$ ipython --no-banner

In [1]: import numpy as np

In [2]: import numpy.linalg as la

In [3]: np.set_printoptions(precision=2, suppress=True, linewidth=160)

In [4]: K = np.load("w.npy")

In [5]: K
Out[5]: 
array([[0, 0, 1],
       [0, 1, 0],
       [1, 0, 0]])

In [6]: # columns are unit length and at right angles

In [7]: vec = np.array([1, 9, 4])

In [8]: target = K @ vec

In [9]: c, lr = np.zeros(3), 1 / la.norm(K, 2) ** 2

In [10]: for i in range(20):
    ...:     c -= lr * K.T @ (K @ c - target)
    ...:     if i % 5 == 0: print(i, round(la.norm(K @ c - target), 2))
    ...: 
0 0.0
5 0.0
10 0.0
15 0.0

In [11]: np.round(la.cond(K), 2)
Out[11]: np.float64(1.0)

In [12]: w, vecs = la.eigh(K)

In [13]: vec = np.array([-2, 3, 1])

In [14]: round(float(vec @ K @ vec / (vec @ vec)), 2), w[0], w[-1]
Out[14]: (0.36, np.float64(-1.0), np.float64(1.0))

In [15]: vec @ K @ vec
Out[15]: np.int64(5)

In [16]: M = np.load("mat.npy")

In [17]: M
Out[17]: 
array([[2, 0, 0, 0],
       [0, 2, 0, 0],
       [1, 3, 3, 0],
       [1, 0, 0, 3]])

In [18]: vec = np.array([0, 0, 1, 3])

In [19]: target = M @ vec

In [20]: target
Out[20]: array([0, 0, 3, 9])

In [21]: la.solve(M, target + M[:, 1])
Out[21]: array([0., 1., 1., 3.])

In [22]: la.solve(M, 4 * target)
Out[22]: array([ 0.,  0.,  4., 12.])

In [23]: la.solve(M.T, M[2])
Out[23]: array([0., 0., 1., 0.])

In [24]: out = M[0, 0] * M[1:] - np.outer(M[1:, 0], M[0])

In [25]: out
Out[25]: 
array([[0, 4, 0, 0],
       [0, 6, 6, 0],
       [0, 0, 0, 6]])

In [26]: np.flatnonzero(~out.round(6).any(axis=1))
Out[26]: array([], dtype=int64)

In [27]: vec = np.array([-2, 4, 3, -2])

In [28]: (out @ vec).argmax()
Out[28]: np.int64(1)

In [29]: out * vec
Out[29]: 
array([[  0,  16,   0,   0],
       [  0,  24,  18,   0],
       [  0,   0,   0, -12]])

In [30]: out @ np.ones(4)
Out[30]: array([ 4., 12.,  6.])

In [31]: (out * vec).sum(axis=1)
Out[31]: array([ 16,  42, -12])

In [32]: out @ np.eye(4)[1]
Out[32]: array([4., 6., 0.])

In [33]: np.einsum("ij,j->i", out, vec)
Out[33]: array([ 16,  42, -12])

In [34]: out @ (2 * vec)
Out[34]: array([ 32,  84, -24])

In [35]: round(np.abs(la.eigvals(M)).max(), 2)
Out[35]: np.float64(3.0)

In [36]: (M - M.T) / 2
Out[36]: 
array([[ 0. ,  0. , -0.5, -0.5],
       [ 0. ,  0. , -1.5,  0. ],
       [ 0.5,  1.5,  0. ,  0. ],
       [ 0.5,  0. ,  0. ,  0. ]])

In [37]: out = np.array([[-1, -3, -2], [1, -6, 8]])

In [38]: C = np.kron(out, M)

In [39]: round(la.norm(C, 2), 2), np.round(la.norm(out, 2) * la.norm(M, 2), 2)
Out[39]: (np.float64(46.53), np.float64(46.53))

In [40]: E = np.load("m.npy")

In [41]: E
Out[41]: 
array([[-3.,  2.,  1.,  2.,  1.],
       [ 0.,  2.,  0.,  1.,  0.],
       [ 0.,  0.,  0.,  1.,  2.],
       [ 0.,  1.,  0.,  1.,  1.],
       [ 0.,  2.,  0.,  0.,  2.]])

In [42]: P = np.triu(np.array([[-3, 0, 0, -2, -1],
    ...:     [-3, 2, -2, 3, -1],
    ...:     [-2, 0, 0, -3, 0],
    ...:     [-1, -1, -3, 1, 3],
    ...:     [-2, -3, -2, 2, 2]]), 1) + np.eye(5)

In [43]: out = P @ E @ la.inv(P)

In [44]: P @ E - E @ P
Out[44]: 
array([[  0.,  -4.,   4., -11., -11.],
       [  0.,   1.,   4.,  -5.,  -4.],
       [  0.,  -3.,   0.,  -3.,  -6.],
       [  0.,   6.,   2.,  -3.,   4.],
       [  0.,   0.,   4.,  -6.,   2.]])

In [45]: la.matrix_rank(out)
Out[45]: np.int64(4)

In [46]: m1 = np.array([[4, 1, 3, 6],
    ...:     [10, 7, 9, 12],
    ...:     [5, 2, 4, 7],
    ...:     [9, 6, 8, 11],
    ...:     [5, 2, 4, 7]])

In [47]: # looks like rank 2

In [48]: r0 = np.array([-2, 1, -3])

In [49]: np.polyval(r0, m1[1])
Out[49]: array([-193,  -94, -156, -279])

In [50]: F = np.array([[7.0, 4.0, -4.0, 2.0, -4.0, 2.0],
    ...:     [4.0, 7.0, -4.0, 2.0, -4.0, 2.0],
    ...:     [-4.0, -4.0, 7.0, -2.0, 4.0, -2.0],
    ...:     [2.0, 2.0, -2.0, 4.0, -2.0, 1.0],
    ...:     [-4.0, -4.0, 4.0, -2.0, 7.0, -2.0],
    ...:     [2.0, 2.0, -2.0, 1.0, -2.0, 4.0]])

In [51]: # equal to its transpose

In [52]: L = la.cholesky(F)

In [53]: np.round(np.prod(np.diag(L)) ** 2, 2), round(la.det(F), 2)
Out[53]: (np.float64(5103.0), np.float64(5103.0))

In [54]: np.diag(L) ** 2
Out[54]: array([7.  , 4.71, 4.09, 3.2 , 3.75, 3.15])

In [55]: F / np.sqrt(np.outer(np.diag(F), np.diag(F)))
Out[55]: 
array([[ 1.  ,  0.57, -0.57,  0.38, -0.57,  0.38],
       [ 0.57,  1.  , -0.57,  0.38, -0.57,  0.38],
       [-0.57, -0.57,  1.  , -0.38,  0.57, -0.38],
       [ 0.38,  0.38, -0.38,  1.  , -0.38,  0.25],
       [-0.57, -0.57,  0.57, -0.38,  1.  , -0.38],
       [ 0.38,  0.38, -0.38,  0.25, -0.38,  1.  ]])

In [56]: la.eigvalsh(F).min() > 0
Out[56]: np.True_

In [57]: mat = np.array([[0.04, -0.03, -0.12, -2.14],
    ...:     [-0.55, 0.3, -0.54, 4.72],
    ...:     [-0.04, 0.22, -0.12, 1.32],
    ...:     [0.14, -0.19, 0.2, -1.31],
    ...:     [0.71, 2.2, -0.66, -5.96],
    ...:     [0.55, 0.68, -0.2, -5.39],
    ...:     [0.25, 0.67, -0.12, -1.14]])

In [58]: # column 3 dominates

In [59]: vec = np.array([0, -2, -1, 2])

In [60]: target = mat @ vec

In [61]: np.round(la.pinv(mat) @ mat, 2) + 0
Out[61]: 
array([[1., 0., 0., 0.],
       [0., 1., 0., 0.],
       [0., 0., 1., 0.],
       [0., 0., 0., 1.]])

In [62]: rng = np.random.default_rng(49349)

In [63]: target = target + 0.3 * rng.normal(size=7)

In [64]: target
Out[64]: array([ -4.15,   9.09,   2.17,  -2.45, -15.7 , -11.37,  -3.67])

In [65]: c, *_ = la.lstsq(mat, target)

In [66]: np.round(mat.T @ (target - mat @ c), 2) + 0
Out[66]: array([0., 0., 0., 0.])

In [67]: out = np.c_[mat[:, :3] @ np.array([[5, 2, 1], [3, 0, 7], [7, 7, 6]]), np.array([4, 3, 1, 2, 3, 2, 5])]

In [68]: out
Out[68]: 
array([[-0.73, -0.76, -0.89,  4.  ],
       [-5.63, -4.88, -1.69,  3.  ],
       [-0.38, -0.92,  0.78,  1.  ],
       [ 1.53,  1.68,  0.01,  2.  ],
       [ 5.53, -3.2 , 12.15,  3.  ],
       [ 3.39, -0.3 ,  4.11,  2.  ],
       [ 2.42, -0.34,  4.22,  5.  ]])

In [69]: np.round(la.norm(out - mat @ la.lstsq(mat, out)[0], axis=0), 2) + 0
Out[69]: array([0.  , 0.  , 0.  , 6.07])

In [70]: la.norm(la.qr(mat)[0].T @ out, axis=0) ** 2 / ((out ** 2).sum(axis=0) + 1e-12)
Out[70]: array([1.  , 1.  , 1.  , 0.46])

In [71]: Uu, sv, Vt = la.svd(mat, full_matrices=False)

In [72]: np.abs(Uu[:, 0]).round(6).argmax()
Out[72]: np.int64(4)

In [73]: (sv > 1e-8).sum()
Out[73]: np.int64(4)

In [74]: np.abs(Vt[0])
Out[74]: array([0.11, 0.16, 0.03, 0.98])

In [75]: P = mat @ la.solve(mat.T @ mat, mat.T)

In [76]: np.diag(P)
Out[76]: array([0.59, 0.85, 0.37, 0.1 , 0.95, 0.9 , 0.25])

In [77]: np.round(la.eigvalsh(P), 2) + 0
Out[77]: array([0., 0., 0., 1., 1., 1., 1.])

In [78]: r0, r1 = mat[2], mat[6]

In [79]: round(r0 @ r1, 2)
Out[79]: np.float64(-1.35)

In [80]: pr = (r0 @ r1) / (r0 @ r0) * r0

In [81]: la.matrix_rank(np.outer(r0, r1))
Out[81]: np.int64(1)

In [82]: data = np.array([[2, 2, 2, 0, 0, 0],
    ...:     [4, 4, 4, 0, 0, 0],
    ...:     [2, 2, 2, 0, 0, 0],
    ...:     [4, 4, 4, 0, 0, 0],
    ...:     [4, 4, 4, 0, 0, 0],
    ...:     [0, 0, 0, 0, 0, 0]])

In [83]: W1 = np.array([[2, 1, 1, 3],
    ...:     [0, 3, 2, 1],
    ...:     [0, 0, 2, 0],
    ...:     [3, 1, 1, 0],
    ...:     [2, 3, 0, 0],
    ...:     [0, 3, 3, 2]])

In [84]: c = np.array([-5, -5, -1, -4])

In [85]: H = np.maximum(data @ W1 + c, 0)

In [86]: H
Out[86]: 
array([[ 0,  3,  9,  4],
       [ 3, 11, 19, 12],
       [ 0,  3,  9,  4],
       [ 3, 11, 19, 12],
       [ 3, 11, 19, 12],
       [ 0,  0,  0,  0]])

In [87]: (H > 0).astype(int)
Out[87]: 
array([[0, 1, 1, 1],
       [1, 1, 1, 1],
       [0, 1, 1, 1],
       [1, 1, 1, 1],
       [1, 1, 1, 1],
       [0, 0, 0, 0]])

In [88]: C = np.array([[0, 1], [-1, 2], [1, -1], [-1, -2]])

In [89]: (H @ C).round(6).argmax(axis=1)
Out[89]: array([0, 0, 0, 0, 0, 0])
